In [1]: import numpy as np

In [2]: import numpy.linalg as la

In [3]: np.set_printoptions(suppress=True, linewidth=160)

In [4]: def rd(a):
   ...:     return np.round(a, 2) + 0
   ...: 

In [5]: arr = np.loadtxt("a.csv", delimiter=",")

In [6]: rd(arr)
Out[6]: 
array([[ 0.94,  0.06, -0.01,  0.04,  0.17,  0.14,  0.07],
       [ 0.06,  0.95,  0.01, -0.04, -0.16, -0.13, -0.06],
       [-0.01,  0.01,  1.  ,  0.  ,  0.02,  0.01,  0.01],
       [ 0.04, -0.04,  0.  ,  0.98, -0.11, -0.09, -0.04],
       [ 0.17, -0.16,  0.02, -0.11,  0.53, -0.39, -0.18],
       [ 0.14, -0.13,  0.01, -0.09, -0.39,  0.68, -0.15],
       [ 0.07, -0.06,  0.01, -0.04, -0.18, -0.15,  0.93]])

In [7]: out = arr / np.sqrt((arr ** 2).mean(axis=1, keepdims=True))

In [8]: rd(la.norm(out, axis=1))
Out[8]: array([2.65, 2.65, 2.65, 2.65, 2.65, 2.65, 2.65])

In [9]: la.matrix_rank(out) == la.matrix_rank(arr)
Out[9]: np.True_

In [10]: la.matrix_rank(arr - arr.mean(axis=1, keepdims=True))
Out[10]: np.int64(6)

In [11]: rd(out[4])
Out[11]: array([ 0.63, -0.57,  0.06, -0.39,  1.92, -1.41, -0.64])

In [12]: np.unique(arr.round(6), axis=0).shape
Out[12]: (7, 7)

In [13]: np.allclose(arr[:-1].T @ la.lstsq(arr[:-1].T, arr[-1])[0], arr[-1])
Out[13]: True

In [14]: la.lstsq(arr[:-1].T, arr[-1])[2]
Out[14]: np.int32(6)

In [15]: vec = np.array([2, -3, -1, 2, 0, 1, 3])

In [16]: rd(np.trace(arr))
Out[16]: np.float64(6.0)

In [17]: rd((vec - arr @ vec) @ (arr @ vec))
Out[17]: np.float64(0.0)

In [18]: vals, vecs = la.eigh(arr)

In [19]: vec = np.array([-1, 2, 2, 1, -2, -1, -2])

In [20]: rd(vec @ arr @ vec)
Out[20]: np.float64(16.34)

In [21]: rd(vecs * np.maximum(vals, 0) @ vecs.T)
Out[21]: 
array([[ 0.94,  0.06, -0.01,  0.04,  0.17,  0.14,  0.07],
       [ 0.06,  0.95,  0.01, -0.04, -0.16, -0.13, -0.06],
       [-0.01,  0.01,  1.  ,  0.  ,  0.02,  0.01,  0.01],
       [ 0.04, -0.04,  0.  ,  0.98, -0.11, -0.09, -0.04],
       [ 0.17, -0.16,  0.02, -0.11,  0.53, -0.39, -0.18],
       [ 0.14, -0.13,  0.01, -0.09, -0.39,  0.68, -0.15],
       [ 0.07, -0.06,  0.01, -0.04, -0.18, -0.15,  0.93]])

In [22]: rd(la.eigvalsh(arr[1:, 1:]))
Out[22]: array([0.06, 1.  , 1.  , 1.  , 1.  , 1.  ])

In [23]: rd(vecs * np.abs(vals) @ vecs.T)
Out[23]: 
array([[ 0.94,  0.06, -0.01,  0.04,  0.17,  0.14,  0.07],
       [ 0.06,  0.95,  0.01, -0.04, -0.16, -0.13, -0.06],
       [-0.01,  0.01,  1.  ,  0.  ,  0.02,  0.01,  0.01],
       [ 0.04, -0.04,  0.  ,  0.98, -0.11, -0.09, -0.04],
       [ 0.17, -0.16,  0.02, -0.11,  0.53, -0.39, -0.18],
       [ 0.14, -0.13,  0.01, -0.09, -0.39,  0.68, -0.15],
       [ 0.07, -0.06,  0.01, -0.04, -0.18, -0.15,  0.93]])

In [24]: rd(la.norm(arr, 2) / la.norm(arr))
Out[24]: np.float64(0.41)

In [25]: [round(float(x), 2) for x in la.svd(arr, compute_uv=False)[:3]]
Out[25]: [1.0, 1.0, 1.0]

In [26]: np.argsort(-la.norm(arr, axis=0).round(6), kind="stable")[:3]
Out[26]: array([2, 3, 1])

In [27]: la.matrix_rank(arr, rtol=0.1)
Out[27]: np.int64(6)

In [28]: rng = np.random.default_rng(569)

In [29]: E = (rng.random((13, 13)) < 0.3) + np.eye(13)

In [30]: E /= E.sum(axis=1, keepdims=True)

In [31]: rd(E)
Out[31]: 
array([[0.33, 0.33, 0.  , 0.  , 0.  , 0.  , 0.  , 0.33, 0.  , 0.  , 0.  , 0.  , 0.  ],
       [0.17, 0.17, 0.  , 0.  , 0.  , 0.  , 0.17, 0.17, 0.  , 0.17, 0.  , 0.  , 0.17],
       [0.  , 0.  , 0.33, 0.  , 0.17, 0.  , 0.  , 0.17, 0.  , 0.17, 0.17, 0.  , 0.  ],
       [0.  , 0.17, 0.  , 0.33, 0.  , 0.  , 0.  , 0.  , 0.17, 0.17, 0.  , 0.  , 0.17],
       [0.  , 0.17, 0.17, 0.  , 0.33, 0.  , 0.17, 0.  , 0.  , 0.  , 0.  , 0.  , 0.17],
       [0.  , 0.2 , 0.  , 0.  , 0.2 , 0.2 , 0.  , 0.  , 0.  , 0.2 , 0.  , 0.  , 0.2 ],
       [0.  , 0.  , 0.5 , 0.  , 0.  , 0.  , 0.5 , 0.  , 0.  , 0.  , 0.  , 0.  , 0.  ],
       [0.33, 0.33, 0.  , 0.  , 0.  , 0.  , 0.  , 0.33, 0.  , 0.  , 0.  , 0.  , 0.  ],
       [0.12, 0.12, 0.12, 0.  , 0.  , 0.  , 0.12, 0.12, 0.12, 0.12, 0.  , 0.  , 0.12],
       [0.  , 0.  , 0.  , 0.  , 0.  , 0.  , 0.33, 0.  , 0.  , 0.33, 0.33, 0.  , 0.  ],
       [0.  , 0.  , 0.  , 0.  , 0.  , 0.  , 0.  , 0.  , 0.  , 0.33, 0.33, 0.  , 0.33],
       [0.  , 0.  , 0.33, 0.  , 0.  , 0.  , 0.  , 0.33, 0.  , 0.  , 0.  , 0.33, 0.  ],
       [0.17, 0.  , 0.17, 0.  , 0.  , 0.  , 0.  , 0.17, 0.  , 0.17, 0.  , 0.17, 0.17]])

In [32]: # row 7 repeats row 0

In [33]: def softmax(z):
    ...:     e = np.exp(z - z.max(axis=-1, keepdims=True))
    ...:     return e / e.sum(axis=-1, keepdims=True)
    ...: 

In [34]: rd(softmax(E[0]))
Out[34]: array([0.1 , 0.1 , 0.07, 0.07, 0.07, 0.07, 0.07, 0.1 , 0.07, 0.07, 0.07, 0.07, 0.07])

In [35]: rd(softmax(10 * E[0]))
Out[35]: array([0.3 , 0.3 , 0.01, 0.01, 0.01, 0.01, 0.01, 0.3 , 0.01, 0.01, 0.01, 0.01, 0.01])

In [36]: scores = E @ E.T / np.sqrt(13)

In [37]: softmax(scores).round(6).argmax(axis=1)
Out[37]: array([ 0,  0,  2,  3,  4,  5,  6,  0,  0,  9, 10, 11, 11])

In [38]: f = np.array([2, 2])

In [39]: np.cross(E[10, :3], E[1, :3])
Out[39]: array([0., 0., 0.])

In [40]: rd(np.polyval(f, E[10]))
Out[40]: array([2.  , 2.  , 2.  , 2.  , 2.  , 2.  , 2.  , 2.  , 2.  , 2.67, 2.67, 2.  , 2.67])

In [41]: Uu, s, vt = la.svd(E)

In [42]: np.argmax(s[:-1] / (s[1:] + 1e-6)) + 1
Out[42]: np.int64(12)

In [43]: out = Uu[:, :12] @ np.diag(s[:12]) @ vt[:12]

In [44]: rd(np.abs(E - out).max())
Out[44]: np.float64(0.0)

In [45]: rd(la.norm(E - out) / la.norm(E))
Out[45]: np.float64(0.0)

In [46]: la.matrix_rank(out)
Out[46]: np.int64(12)

In [47]: la.matrix_rank(E, rtol=0.05)
Out[47]: np.int64(12)

In [48]: out = np.array([[-2, 2],
    ...:     [2, -2],
    ...:     [1, 1],
    ...:     [-2, 1],
    ...:     [2, 0],
    ...:     [2, -1],
    ...:     [-1, -3],
    ...:     [2, -1],
    ...:     [3, -3],
    ...:     [1, -1],
    ...:     [-2, 1],
    ...:     [3, -3],
    ...:     [2, 0]])

In [49]: rd(E @ out)
Out[49]: 
array([[ 0.67, -0.33],
       [ 0.67, -0.83],
       [ 0.83,  0.17],
       [ 0.67, -0.67],
       [ 1.33, -0.67],
       [ 1.8 , -0.8 ],
       [ 0.  , -1.  ],
       [ 0.67, -0.33],
       [ 1.  , -0.88],
       [-0.67, -1.  ],
       [ 0.33,  0.  ],
       [ 2.  , -1.  ],
       [ 1.17, -0.33]])

In [50]: rd(np.einsum("ij,ij->i", E, E))
Out[50]: array([0.33, 0.17, 0.22, 0.22, 0.22, 0.2 , 0.5 , 0.33, 0.12, 0.33, 0.33, 0.33, 0.17])

In [51]: np.vstack([E, out.T]).shape
Out[51]: (15, 13)

In [52]: rd(np.einsum("ij->j", E))
Out[52]: array([1.12, 1.49, 1.62, 0.33, 0.7 , 0.2 , 1.29, 1.62, 0.29, 1.66, 0.83, 0.5 , 1.32])
